% python3 -q
>>> import numpy as np
>>> np.set_printoptions(precision=3, suppress=True, linewidth=140)
>>> rnd = lambda a: np.round(a, 3) + 0
>>> E = np.load("test13.npy")
>>> E
array([[ 0, 11, 11,  0,  9,  0,  5,  0,  2,  5],
       [ 0,  1, 10,  0,  8,  0, 11,  0,  0,  9],
       [ 0,  9,  9,  0,  7,  0,  5,  0,  1,  4],
       [ 2,  5,  5,  0,  3,  0,  5,  0,  0,  2],
       [ 0,  7, 13,  0, 11,  0,  9,  0,  0,  9],
       [ 0,  3,  9,  0,  7,  0,  9,  0,  0,  7],
       [ 0,  3, 12,  0, 10,  0, 11,  0,  0, 10],
       [ 0,  7, 13,  0, 11,  0,  9,  0,  0,  9],
       [ 0,  7, 10,  0,  8,  0,  7,  0,  0,  6],
       [ 0,  9,  9,  0,  7,  0,  5,  0,  1,  4],
       [ 1,  7,  7,  0,  5,  0,  5,  0,  0,  3],
       [ 0,  7, 10,  0,  8,  0,  7,  0,  0,  6],
       [ 0,  3,  9,  0,  7,  0,  9,  0,  0,  7],
       [ 1,  7,  7,  0,  5,  0,  5,  0,  0,  3],
       [ 2,  5,  5,  0,  3,  0,  5,  0,  0,  2],
       [ 0,  0,  8,  0,  6,  0, 11,  0,  0,  8],
       [ 0,  5, 11,  0,  9,  0,  9,  0,  0,  8],
       [ 1,  7,  7,  0,  5,  0,  5,  0,  0,  3],
       [ 0,  9,  9,  0,  7,  0,  5,  0,  1,  4],
       [ 0,  1, 10,  0,  8,  0, 11,  0,  0,  9],
       [ 0,  9,  9,  0,  7,  0,  5,  0,  1,  4],
       [ 0,  3,  9,  0,  7,  0,  9,  0,  0,  7],
       [ 0,  5, 14,  0, 12,  0, 11,  0,  0, 11],
       [ 0, 11, 11,  0,  9,  0,  5,  0,  2,  5],
       [ 0,  9,  9,  0,  7,  0,  5,  0,  1,  4],
       [ 0, 11, 11,  0,  9,  0,  5,  0,  2,  5],
       [ 0,  9,  9,  0,  7,  0,  5,  0,  1,  4],
       [ 0,  1,  7,  0,  5,  0,  9,  0,  0,  6],
       [ 0,  5, 11,  0,  9,  0,  9,  0,  0,  8],
       [ 0,  0,  8,  0,  6,  0, 11,  0,  0,  8],
       [ 0,  3,  6,  0,  4,  0,  7,  0,  0,  4],
       [ 0,  3, 12,  0, 10,  0, 11,  0,  0, 10]])
>>> E @ E
Traceback (most recent call last):
  File "<python-input-5>", line 1, in <module>
    E @ E
    ~~^~~
ValueError: matmul: Input operand 1 has a mismatch in its core dimension 0, with gufunc signature (n?,k),(k,m?)->(n?,m?) (size 32 is different from 10)
>>> gram = E.T @ E
>>> np.trace(gram), (E ** 2).sum()
(np.int64(9633), np.int64(9633))
>>> rnd(np.linalg.eigvalsh(gram)[::-1])
array([9001.592,  576.515,   44.373,    7.637,    2.727,    0.157,    0.   ,    0.   ,    0.   ,    0.   ])
>>> gram
array([[  11,   41,   41,    0,   27,    0,   35,    0,    0,   17],
       [  41, 1374, 1746,    0, 1382,    0, 1158,    0,  120,  968],
       [  41, 1746, 2966,    0, 2366,    0, 2324,    0,  120, 1951],
       [   0,    0,    0,    0,    0,    0,    0,    0,    0,    0],
       [  27, 1382, 2366,    0, 1894,    0, 1844,    0,   96, 1563],
       [   0,    0,    0,    0,    0,    0,    0,    0,    0,    0],
       [  35, 1158, 2324,    0, 1844,    0, 1992,    0,   60, 1636],
       [   0,    0,    0,    0,    0,    0,    0,    0,    0,    0],
       [   0,  120,  120,    0,   96,    0,   60,    0,   18,   54],
       [  17,  968, 1951,    0, 1563,    0, 1636,    0,   54, 1378]])
>>> rnd(np.linalg.svd(E, compute_uv=False) ** 2)
array([9001.592,  576.515,   44.373,    7.637,    2.727,    0.157,    0.   ,    0.   ,    0.   ,    0.   ])
>>> data = np.loadtxt("sample3.csv", delimiter=",")
>>> data
array([[-2.911, -1.101, -2.984, -0.025,  0.919],
       [-3.01 , -1.249, -2.86 , -0.009,  0.88 ],
       [-2.981, -1.046, -2.992, -0.024,  1.021],
       [-2.944, -1.041, -3.026, -0.189,  1.03 ],
       [-2.938, -0.885, -3.142,  0.123,  0.774],
       [-2.838, -1.027, -3.006, -0.116,  1.003],
       [-3.086, -0.995, -2.782, -0.227,  1.07 ],
       [-3.139, -1.069, -2.989, -0.184,  0.923],
       [-2.997, -0.897, -3.117,  0.089,  1.06 ],
       [-3.014, -1.212, -2.913, -0.005,  1.133],
       [-2.903, -0.878, -3.123,  0.002,  0.961],
       [ 0.99 , -0.988, -3.006,  2.056, -3.064],
       [ 1.09 , -1.211, -3.218,  1.938, -3.157],
       [ 1.086, -1.098, -2.863,  2.099, -2.826],
       [ 0.981, -1.136, -3.014,  1.9  , -3.138],
       [ 1.069, -1.163, -3.016,  1.948, -2.987],
       [ 0.991, -0.931, -2.857,  1.946, -2.974],
       [ 0.885, -1.086, -2.887,  1.923, -2.991],
       [ 1.115, -1.201, -2.955,  1.946, -2.922],
       [ 1.086, -1.085, -2.957,  2.069, -3.124],
       [ 0.9  , -0.952, -3.137,  1.752, -2.884],
       [ 0.897, -1.226, -3.165,  2.075, -2.953],
       [ 1.872,  3.012, -2.013, -3.111, -3.039],
       [ 2.106,  3.011, -1.903, -2.989, -2.911],
       [ 2.001,  3.013, -2.072, -3.077, -2.918],
       [ 1.879,  2.913, -2.099, -2.921, -3.164],
       [ 2.018,  3.125, -2.063, -2.784, -2.938],
       [ 1.852,  3.004, -1.948, -2.868, -3.212],
       [ 1.929,  2.912, -1.868, -2.908, -3.012],
       [ 2.061,  2.979, -1.921, -2.921, -2.768],
       [ 1.916,  2.957, -2.098, -2.991, -2.925],
       [ 2.056,  2.816, -1.854, -3.181, -2.997],
       [ 2.004,  2.947, -1.855, -3.026, -2.912]])
>>> proj = data @ np.linalg.solve(data.T @ data, data.T)
>>> np.allclose(proj @ proj, proj)
True
>>> Q, R = np.linalg.qr(data)
>>> np.allclose(R.T @ R, data.T @ data)
True
>>> cen = (data - data.mean(axis=0)) / data.std(axis=0)
>>> rnd(cen.std(axis=0))
array([1., 1., 1., 1., 1.])
>>> np.argwhere(np.abs(cen) > 2)
array([], shape=(0, 2), dtype=int64)
>>> b = np.linalg.lstsq(np.delete(cen, 4, axis=1), cen[:, 4])[0]
>>> np.abs(b).argmax()
np.int64(0)
>>> rnd(1 - np.var(cen[:, 4] - np.delete(cen, 4, axis=1) @ b))
np.float64(0.994)
>>> A2 = np.array([[0]])
>>> C = np.array([[4, 2, 2, -3, -1, -2, -1, -3],
...     [5, -3, -5, 4, 0, -4, -5, 2],
...     [3, 1, 3, -4, -5, 3, 2, -4],
...     [-4, 2, 4, -3, 1, 0, 0, 3],
...     [5, 1, 2, 4, -3, -4, 5, -5],
...     [5, 5, 1, 3, -4, 2, -2, 1],
...     [5, 3, 3, -2, 3, -1, -4, 3],
...     [0, -1, 1, 0, -4, -2, 0, 3]])
>>> mat = np.block([[A2, np.zeros((1, 8))], [np.zeros((8, 1)), C]])
>>> mat
array([[ 0.,  0.,  0.,  0.,  0.,  0.,  0.,  0.,  0.],
       [ 0.,  4.,  2.,  2., -3., -1., -2., -1., -3.],
       [ 0.,  5., -3., -5.,  4.,  0., -4., -5.,  2.],
       [ 0.,  3.,  1.,  3., -4., -5.,  3.,  2., -4.],
       [ 0., -4.,  2.,  4., -3.,  1.,  0.,  0.,  3.],
       [ 0.,  5.,  1.,  2.,  4., -3., -4.,  5., -5.],
       [ 0.,  5.,  5.,  1.,  3., -4.,  2., -2.,  1.],
       [ 0.,  5.,  3.,  3., -2.,  3., -1., -4.,  3.],
       [ 0.,  0., -1.,  1.,  0., -4., -2.,  0.,  3.]])
>>> rng = np.random.default_rng(5209)
>>> labels = rng.permutation(9)
>>> labels
array([6, 3, 8, 1, 0, 7, 2, 4, 5])
>>> A2 = mat[labels][:, labels]
>>> np.allclose(A2, mat)
False
>>> rnd(np.sort(np.abs(np.linalg.eigvals(A2))))
array([ 0.   ,  0.736,  5.048,  5.954,  5.954,  6.34 ,  6.34 ,  7.526, 10.868])
>>> rnd(np.linalg.det(A2)), rnd(np.linalg.det(mat[labels]))
(np.float64(0.0), np.float64(0.0))
>>> np.trace(A2)
np.float64(-1.0)
>>> np.diag(A2)
array([ 2.,  3.,  3.,  4.,  0., -4., -3., -3., -3.])
>>> r = np.linalg.matrix_rank(mat)
>>> r
np.int64(8)
>>> ns = np.linalg.svd(mat)[2][r:].T
>>> np.allclose(mat @ ns, 0)
True
>>> ns @ ns.T
array([[1., 0., 0., 0., 0., 0., 0., 0., 0.],
       [0., 0., 0., 0., 0., 0., 0., 0., 0.],
       [0., 0., 0., 0., 0., 0., 0., 0., 0.],
       [0., 0., 0., 0., 0., 0., 0., 0., 0.],
       [0., 0., 0., 0., 0., 0., 0., 0., 0.],
       [0., 0., 0., 0., 0., 0., 0., 0., 0.],
       [0., 0., 0., 0., 0., 0., 0., 0., 0.],
       [0., 0., 0., 0., 0., 0., 0., 0., 0.],
       [0., 0., 0., 0., 0., 0., 0., 0., 0.]])
>>> A2 = np.array([[1, 0], [2, 1]])
>>> C = np.array([[-3, -2, -3, -4], [3, -5, -5, 0], [4, -3, -2, -1], [-2, 3, 4, -5]])
>>> J = np.block([[A2, np.array([[0, 2, -4, 0], [1, 1, -4, 4]])], [np.zeros((4, 2)), C]])
>>> J
array([[ 1.,  0.,  0.,  2., -4.,  0.],
       [ 2.,  1.,  1.,  1., -4.,  4.],
       [ 0.,  0., -3., -2., -3., -4.],
       [ 0.,  0.,  3., -5., -5.,  0.],
       [ 0.,  0.,  4., -3., -2., -1.],
       [ 0.,  0., -2.,  3.,  4., -5.]])
>>> U, sv = np.linalg.svd(J)
Traceback (most recent call last):
  File "<python-input-45>", line 1, in <module>
    U, sv = np.linalg.svd(J)
    ^^^^^
ValueError: too many values to unpack (expected 2)
>>> U, sv, Vt = np.linalg.svd(J, full_matrices=False)
>>> np.allclose(U * sv @ Vt, J)
True
>>> (sv > 1e-8).sum()
np.int64(6)
>>> rnd(np.sqrt((sv ** 2).sum())), rnd(np.linalg.norm(J))
(np.float64(15.524), np.float64(15.524))
>>> rnd(sv / sv[0])
array([1.   , 0.659, 0.514, 0.289, 0.093, 0.001])
>>> rnd(np.cumsum(sv ** 2) / np.sum(sv ** 2))
array([0.558, 0.801, 0.949, 0.995, 1.   , 1.   ])
>>> U.shape, sv.shape, Vt.shape
((6, 6), (6,), (6, 6))
>>> rnd(np.abs(Vt[0]))
array([0.081, 0.033, 0.397, 0.446, 0.725, 0.332])
>>> rnd(U.T @ U)
array([[1., 0., 0., 0., 0., 0.],
       [0., 1., 0., 0., 0., 0.],
       [0., 0., 1., 0., 0., 0.],
       [0., 0., 0., 1., 0., 0.],
       [0., 0., 0., 0., 1., 0.],
       [0., 0., 0., 0., 0., 1.]])
>>> np.abs(U[:, 0]).round(6).argmax()
np.int64(3)
>>> U, sv, Vt = np.linalg.svd(J)
>>> rnd(sv)
array([11.601,  7.645,  5.965,  3.351,  1.076,  0.01 ])
>>> A2 = U[:, :5] @ np.diag(sv[:5]) @ Vt[:5]
>>> rnd(np.linalg.norm(J - A2, 2)), rnd(sv[5])
(np.float64(0.01), np.float64(0.01))
>>> A2 = E / np.linalg.norm(E, axis=1, keepdims=True)
>>> gram = A2 @ A2.T
>>> (gram - 2 * np.eye(32)).round(6).argmax(axis=1)
array([23, 19,  9, 14,  7, 12, 31,  4, 11,  2, 13,  8,  5, 10,  3, 29, 28, 10,  2,  1,  2,  5, 16,  0,  2,  0,  2, 15, 16, 15,  5,  6])
>>> r0 = np.array([-7, 4])
>>> np.correlate(J[1], J[0], "full")
array([  0.,  -8.,   0.,  -2.,  -2.,  20., -23.,   9.,   1.,  -4.,   4.])
>>> np.array([np.convolve(row, r0, "same") for row in J])
array([[ -7.,   4.,   0., -14.,  36., -16.],
       [-14.,   1.,  -3.,  -3.,  32., -44.],
       [  0.,   0.,  21.,   2.,  13.,  16.],
       [  0.,   0., -21.,  47.,  15., -20.],
       [  0.,   0., -28.,  37.,   2.,  -1.],
       [  0.,   0.,  14., -29., -16.,  51.]])
>>> np.polyval(r0, J[1])
array([-10.,  -3.,  -3.,  -3.,  32., -24.])
>>> A = np.loadtxt("data.csv", delimiter=",")
>>> A
array([[ 15.,   0.,   6.,   1., -15.,   7.,  11.,   1.],
       [  0.,   6.,  -5.,  -7.,  -6.,   3.,   5.,   6.],
       [  6.,  -5.,  22.,   7.,  -6.,  -9.,   7.,   4.],
       [  1.,  -7.,   7.,  10.,   3.,  -6.,  -3.,  -7.],
       [-15.,  -6.,  -6.,   3.,  27.,  -3., -21.,  -9.],
       [  7.,   3.,  -9.,  -6.,  -3.,  14.,   1.,  -1.],
       [ 11.,   5.,   7.,  -3., -21.,   1.,  17.,   9.],
       [  1.,   6.,   4.,  -7.,  -9.,  -1.,   9.,  11.]])
>>> A2 = A / np.linalg.norm(A, axis=1, keepdims=True)
>>> gram = A2 @ A2.T
>>> (gram - 2 * np.eye(8)).round(6).argmax(axis=1)
array([6, 7, 3, 2, 3, 1, 0, 6])
>>> A2 = np.array([[0, 2, 3, 2, 2, 1, 0],
...     [1, 1, 3, 2, 3, 2, 0],
...     [3, 1, 1, 2, 1, 0, 2],
...     [0, 3, 2, 3, 3, 3, 3],
...     [2, 2, 3, 3, 1, 3, 1],
...     [0, 3, 2, 0, 1, 1, 2],
...     [1, 0, 0, 1, 0, 1, 2],
...     [0, 1, 1, 0, 1, 1, 3],
...     [3, 2, 0, 2, 3, 2, 2]])
>>> m1 = A2.T @ A2
>>> m1
array([[24, 14, 12, 21, 17, 15, 16],
       [14, 33, 29, 27, 29, 27, 26],
       [12, 29, 37, 29, 28, 27, 18],
       [21, 27, 29, 35, 30, 29, 22],
       [17, 29, 28, 30, 35, 28, 23],
       [15, 27, 27, 29, 28, 30, 23],
       [16, 26, 18, 22, 23, 23, 35]])
>>> np.allclose(m1 @ m1.T, m1.T @ m1)
True
>>> (m1 + m1.T) / 2
array([[24., 14., 12., 21., 17., 15., 16.],
       [14., 33., 29., 27., 29., 27., 26.],
       [12., 29., 37., 29., 28., 27., 18.],
       [21., 27., 29., 35., 30., 29., 22.],
       [17., 29., 28., 30., 35., 28., 23.],
       [15., 27., 27., 29., 28., 30., 23.],
       [16., 26., 18., 22., 23., 23., 35.]])
>>> np.linalg.determinant(m1)
Traceback (most recent call last):
  File "<python-input-77>", line 1, in <module>
    np.linalg.determinant(m1)
    ^^^^^^^^^^^^^^^^^^^^^
AttributeError: module 'numpy.linalg' has no attribute 'determinant'
>>> rnd(np.sort(np.abs(np.linalg.eigvals(m1))))
array([  1.867,   2.677,   4.938,   6.298,  16.173,  20.795, 176.251])
>>> r0 = np.array([1, 0, 2, 1, 0, 2, 1])
>>> A2 = m1 + np.outer(r0, np.eye(7)[4])
>>> np.linalg.matrix_rank(A2 - m1)
np.int64(1)
>>> A2
array([[24., 14., 12., 21., 18., 15., 16.],
       [14., 33., 29., 27., 29., 27., 26.],
       [12., 29., 37., 29., 30., 27., 18.],
       [21., 27., 29., 35., 31., 29., 22.],
       [17., 29., 28., 30., 35., 28., 23.],
       [15., 27., 27., 29., 30., 30., 23.],
       [16., 26., 18., 22., 24., 23., 35.]])
>>> r0, r1 = A2[2], A2[6]
>>> r0 @ r1
np.float64(4221.0)
>>> pr = (r0 @ r1) / (r0 @ r0) * r0
>>> rnd(np.linalg.norm(r0 + r1) ** 2 + np.linalg.norm(r0 - r1) ** 2)
np.float64(18436.0)
>>> rnd(pr)
array([ 9.839, 23.778, 30.337, 23.778, 24.598, 22.138, 14.759])
>>> A2 = np.array([[3, 0, 3],
...     [-1, 2, -1],
...     [3, -3, 1],
...     [-1, -1, 0],
...     [0, 3, 2],
...     [1, 2, -2],
...     [-2, -1, -3]])
>>> A2 @ m1
Traceback (most recent call last):
  File "<python-input-89>", line 1, in <module>
    A2 @ m1
    ~~~^~~~
ValueError: matmul: Input operand 1 has a mismatch in its core dimension 0, with gufunc signature (n?,k),(k,m?)->(n?,m?) (size 7 is different from 3)
>>> np.linalg.matrix_rank(np.vstack([m1, A2.T]))
np.int64(7)
>>> np.einsum("ik,kj->ji", m1, A2)
array([[ 56,  44,  80,  73,  58,  54,   7],
       [ 36,  67,  38,  58,  82,  65,  56],
       [ 26, -36,  -8,   1,  -5, -28, -65]])
>>> np.linalg.matrix_rank(m1 @ A2)
np.int64(3)
>>> m1 @ A2
array([[ 56,  36,  26],
       [ 44,  67, -36],
       [ 80,  38,  -8],
       [ 73,  58,   1],
       [ 58,  82,  -5],
       [ 54,  65, -28],
       [  7,  56, -65]])
>>> np.einsum("ik,kj->ij", m1, A2)
array([[ 56,  36,  26],
       [ 44,  67, -36],
       [ 80,  38,  -8],
       [ 73,  58,   1],
       [ 58,  82,  -5],
       [ 54,  65, -28],
       [  7,  56, -65]])
>>> A2 = m1[0, 0] * m1[1:] - np.outer(m1[1:, 0], m1[0])
>>> A2
array([[  0, 596, 528, 354, 458, 438, 400],
       [  0, 528, 744, 444, 468, 468, 240],
       [  0, 354, 444, 399, 363, 381, 192],
       [  0, 458, 468, 363, 551, 417, 280],
       [  0, 438, 468, 381, 417, 495, 312],
       [  0, 400, 240, 192, 280, 312, 584]])
>>> np.linalg.matrix_rank(A2), np.linalg.matrix_rank(m1)
(np.int64(6), np.int64(7))
>>> np.flatnonzero(~A2.round(6).any(axis=1))
array([], dtype=int64)
